% python3 -q
>>> import numpy as np
>>> import numpy.linalg as la
>>> np.set_printoptions(precision=2, suppress=True, linewidth=160)
>>> data = np.load("block19.npy")
>>> print(data)
[[  7   2   3 -49 -14 -21]
 [  5   2   0 -35 -14   0]
 [  3   4   5 -21 -28 -35]
 [-56 -16 -24  49  14  21]
 [-40 -16   0  35  14   0]
 [-24 -32 -40  21  28  35]]
>>> blk = np.stack([data, -2 * data, data[::-1]])
>>> print(blk.shape)
(3, 6, 6)
>>> print(la.matrix_rank(blk))
[6 6 6]
>>> print(np.einsum("bij,cij->bc", blk, blk))
[[ 22983 -45966 -13338]
 [-45966  91932  26676]
 [-13338  26676  22983]]
>>> out = data[0, 0] * data[1:] - np.outer(data[1:, 0], data[0])
>>> print(out)
[[    0     4   -15     0   -28   105]
 [    0    22    26     0  -154  -182]
 [    0     0     0 -2401  -686 -1029]
 [    0   -32   120 -1715  -462  -840]
 [    0  -176  -208 -1029  -140  -259]]
>>> print(data[:, 0] / data[0, 0])
[ 1.    0.71  0.43 -8.   -5.71 -3.43]
>>> rng = np.random.default_rng(86206)
>>> labels = rng.permutation(6)
>>> out = data[:, labels] * rng.choice([-1, 1], 6)
>>> print(out)
[[-21   3  49  -2  -7  14]
 [  0   0  35  -2  -5  14]
 [-35   5  21  -4  -3  28]
 [ 21 -24 -49  16  56 -14]
 [  0   0 -35  16  40 -14]
 [ 35 -40 -21  32  24 -28]]
>>> U, _, VT = la.svd(data.T @ out)
>>> print(labels)
[5 2 3 1 0 4]
>>> print(np.round(la.lstsq(data, out)[0], 2) + 0)
[[ 0.  0.  0.  0. -1.  0.]
 [ 0.  0.  0. -1.  0.  0.]
 [ 0.  1.  0.  0.  0.  0.]
 [ 0.  0. -1.  0.  0.  0.]
 [ 0.  0.  0.  0.  0. -1.]
 [ 1.  0.  0.  0.  0.  0.]]
>>> print(np.round(U @ VT, 2) + 0)
[[ 0.  0.  0.  0. -1.  0.]
 [ 0.  0.  0. -1.  0.  0.]
 [ 0.  1.  0.  0.  0.  0.]
 [ 0.  0. -1.  0.  0.  0.]
 [ 0.  0.  0.  0.  0. -1.]
 [ 1.  0.  0.  0.  0.  0.]]
>>> O, evecs = la.qr(out[:, :2])[0], la.qr(out[:, 2:])[0]
>>> sv = la.svd(O.T @ evecs, compute_uv=False)
>>> print(np.degrees(np.arccos(sv.clip(0, 1))))
[23.77 23.77]
>>> print(round(la.norm(O @ O.T - evecs @ evecs.T, 2), 2))
1.0
>>> print((sv > 0.9).sum())
2
>>> labels = rng.integers(0, 3, 8)
>>> X = (labels[:, None] == labels) * -1 + np.eye(8)
>>> print(X)
[[ 0.  0.  0. -1.  0.  0. -1.  0.]
 [ 0.  0.  0.  0.  0.  0.  0. -1.]
 [ 0.  0.  0.  0. -1. -1.  0.  0.]
 [-1.  0.  0.  0.  0.  0. -1.  0.]
 [ 0.  0. -1.  0.  0. -1.  0.  0.]
 [ 0.  0. -1.  0. -1.  0.  0.  0.]
 [-1.  0.  0. -1.  0.  0.  0.  0.]
 [ 0. -1.  0.  0.  0.  0.  0.  0.]]
>>> # symmetric
>>> print([round(float(la.det(X[:i, :i])), 2) + 0 for i in range(1, 9)])
[0.0, 0.0, 0.0, 0.0, 0.0, 0.0, 0.0, -4.0]
>>> print(np.all(la.eigvalsh(X) > 0))
False
>>> r0 = np.array([1, 2, 2, 2, 0, 2, 0, 2])
>>> out = X + np.outer(r0, np.eye(8)[7])
>>> print(la.matrix_rank(la.inv(out) - la.inv(X), tol=1e-8))
1
>>> print(np.round(la.det(out) / la.det(X), 2), round(1 + la.solve(X, r0)[7], 2))
-1.0 -1.0
>>> ev, evecs = la.eigh(X)
>>> x0 = np.array([2, -2, -2, -3, 0, -3, -2, 3])
>>> print(round(float(x0 @ X @ x0 / (x0 @ x0)), 2), round(ev[0], 2), round(ev[-1], 2))
0.19 -2.0 1.0
>>> print(la.eigvalsh(X[1:, 1:]))
[-2. -1. -1.  1.  1.  1.  1.]
>>> arr = np.load("x.npy")
>>> print(arr)
[[ 2  2  2  2  2  2]
 [ 2  4  4  4  4  4]
 [ 2  4  6  6  6  6]
 [ 2  4  6  8  8  8]
 [ 2  4  6  8 10 10]
 [ 2  4  6  8 10 12]]
>>> # equal to its transpose
>>> low = la.cholesky(arr)
>>> print(low @ low.T)
[[ 2.  2.  2.  2.  2.  2.]
 [ 2.  4.  4.  4.  4.  4.]
 [ 2.  4.  6.  6.  6.  6.]
 [ 2.  4.  6.  8.  8.  8.]
 [ 2.  4.  6.  8. 10. 10.]
 [ 2.  4.  6.  8. 10. 12.]]
>>> print(la.eigvalsh(arr).min() > 0)
True
>>> print(round(np.prod(np.diag(low)) ** 2, 2), np.round(la.det(arr), 2))
64.0 64.0
>>> labels = rng.permutation(6)
>>> out = arr[:, labels] * rng.choice([-1, 1], 6)
>>> print(out)
[[ -2  -2  -2   2   2  -2]
 [ -4  -4  -2   4   4  -4]
 [ -6  -6  -2   6   4  -6]
 [ -8  -8  -2   6   4  -8]
 [-10  -8  -2   6   4 -10]
 [-10  -8  -2   6   4 -12]]
>>> U, _, VT = la.svd(arr.T @ out)
>>> print(np.round(U @ VT, 2) + 0)
[[ 0.  0. -1.  0.  0.  0.]
 [ 0.  0.  0.  0.  1.  0.]
 [ 0.  0.  0.  1.  0.  0.]
 [ 0. -1.  0.  0.  0.  0.]
 [-1.  0.  0.  0.  0.  0.]
 [ 0.  0.  0.  0.  0. -1.]]
>>> print(labels)
[4 3 0 2 1 5]
>>> x0 = np.ones(6)
>>> for _ in range(4):
...     x0 = arr @ x0
...     x0 /= la.norm(x0)
...     print(round(x0 @ arr @ x0, 2))
... 
34.37
34.41
34.41
34.41
>>> print(x0)
[0.13 0.26 0.37 0.46 0.52 0.55]
>>> print(round(float(la.eigvalsh(arr)[-1]), 2))
34.41
>>> m1 = np.load("w.npy")
>>> print(m1)
[[  5.07  44.65 -12.63]
 [ -3.52  22.05 -11.33]
 [ -9.06  13.9  -25.87]
 [ -7.03  13.58 -26.38]
 [ -8.12  15.   -25.32]
 [ -8.43  14.16 -27.23]
 [ -7.99  12.69 -26.46]
 [ -2.04  19.01  -9.43]
 [ -1.04  20.18 -10.87]
 [  4.07  46.99 -12.96]
 [  4.99  46.64 -12.36]]
>>> U, sv, VT = la.svd(m1)
>>> print(np.argmax(sv[:-1] / (sv[1:] + 1e-6)) + 1)
2
>>> out = U[:, :2] @ np.diag(sv[:2]) @ VT[:2]
>>> print(round(float(np.abs(m1 - out).max()), 2))
2.59
>>> print(round(la.norm(m1 - out) / la.norm(m1), 2))
0.04
>>> A = np.array([[-1.0, 1.0, 1.0, 1.0, 1.0, 1.0],
...     [1.0, -1.0, 1.0, 1.0, 1.0, 1.0],
...     [1.0, 1.0, -1.0, 1.0, 1.0, 1.0],
...     [1.0, 1.0, 1.0, -1.0, 1.0, 1.0],
...     [1.0, 1.0, 1.0, 1.0, -1.0, 1.0],
...     [1.0, 1.0, 1.0, 1.0, 1.0, -1.0]])
>>> ev, evecs = la.eigh(A)
>>> print(np.round(evecs.T @ evecs, 2) + 0)
[[1. 0. 0. 0. 0. 0.]
 [0. 1. 0. 0. 0. 0.]
 [0. 0. 1. 0. 0. 0.]
 [0. 0. 0. 1. 0. 0.]
 [0. 0. 0. 0. 1. 0.]
 [0. 0. 0. 0. 0. 1.]]
>>> print((ev > 1e-8).sum(), (ev < -1e-8).sum())
1 5
>>> print(la.svd(A, compute_uv=False))
[4. 2. 2. 2. 2. 2.]
>>> print(la.eigvalsh(A + 3 * np.eye(6)))
[1. 1. 1. 1. 1. 7.]
>>> print(np.round(evecs.T @ A @ evecs, 2) + 0)
[[-2.  0.  0.  0.  0.  0.]
 [ 0. -2.  0.  0.  0.  0.]
 [ 0.  0. -2.  0.  0.  0.]
 [ 0.  0.  0. -2.  0.  0.]
 [ 0.  0.  0.  0. -2.  0.]
 [ 0.  0.  0.  0.  0.  4.]]
>>> out = np.array([[2, 1, -2],
...     [0, 2, 0],
...     [2, 2, -1],
...     [-2, 2, -1],
...     [-2, 2, -1],
...     [2, -1, -2]])
>>> print(A @ out)
[[-2.  6. -3.]
 [ 2.  4. -7.]
 [-2.  4. -5.]
 [ 6.  4. -5.]
 [ 6.  4. -5.]
 [-2. 10. -3.]]
>>> print(la.matrix_rank(np.vstack([A, out.T])))
6
>>> E = np.load("layer16.npy")
>>> print(E)
[[-17   1   1   1   1   1   3   3   3   3   1   0   1]
 [  1 -18   1   2   3   3   0   3   3   3   1   3   3]
 [  1   2 -40   1   2   1   1   1   0   1   1   2   2]
 [  3   0   3   3   1   2   2   3   2   0   2   1   0]
 [  1   3   1   0 -38   2   2   1   1   2   0   2   0]
 [  1   1   1   0   1 -40   3   3   2   2   0   1   2]
 [  1   1   1   3   1   1  43   1   2   1   3   1   3]
 [  2   2   0   0   1   0   1   0   1   0   3   2   2]
 [  1   3   3   1   1   0   2   1  41   2   3   0   0]
 [  0   2   0   0   1   2   2   3   1  43   2   0   3]
 [  2   3   2   0   2   3   3   0   3   0 -20   1   3]
 [  0   2   2   0   0   0   0   0   0   3   1   1   2]
 [  2   2   1   3   1   3   2   3   0   3   2   3  43]]
>>> labels = rng.permutation(13)
>>> print(labels)
[ 1 12  5  2 10  4  8  6  7 11  9  0  3]
>>> out = E[labels][:, labels]
>>> print(np.trace(out))
1
>>> print(np.allclose(out, E))
False
>>> print(np.diag(out))
[-18  43 -40 -40 -20 -38  41  43   0   1  43 -17   3]
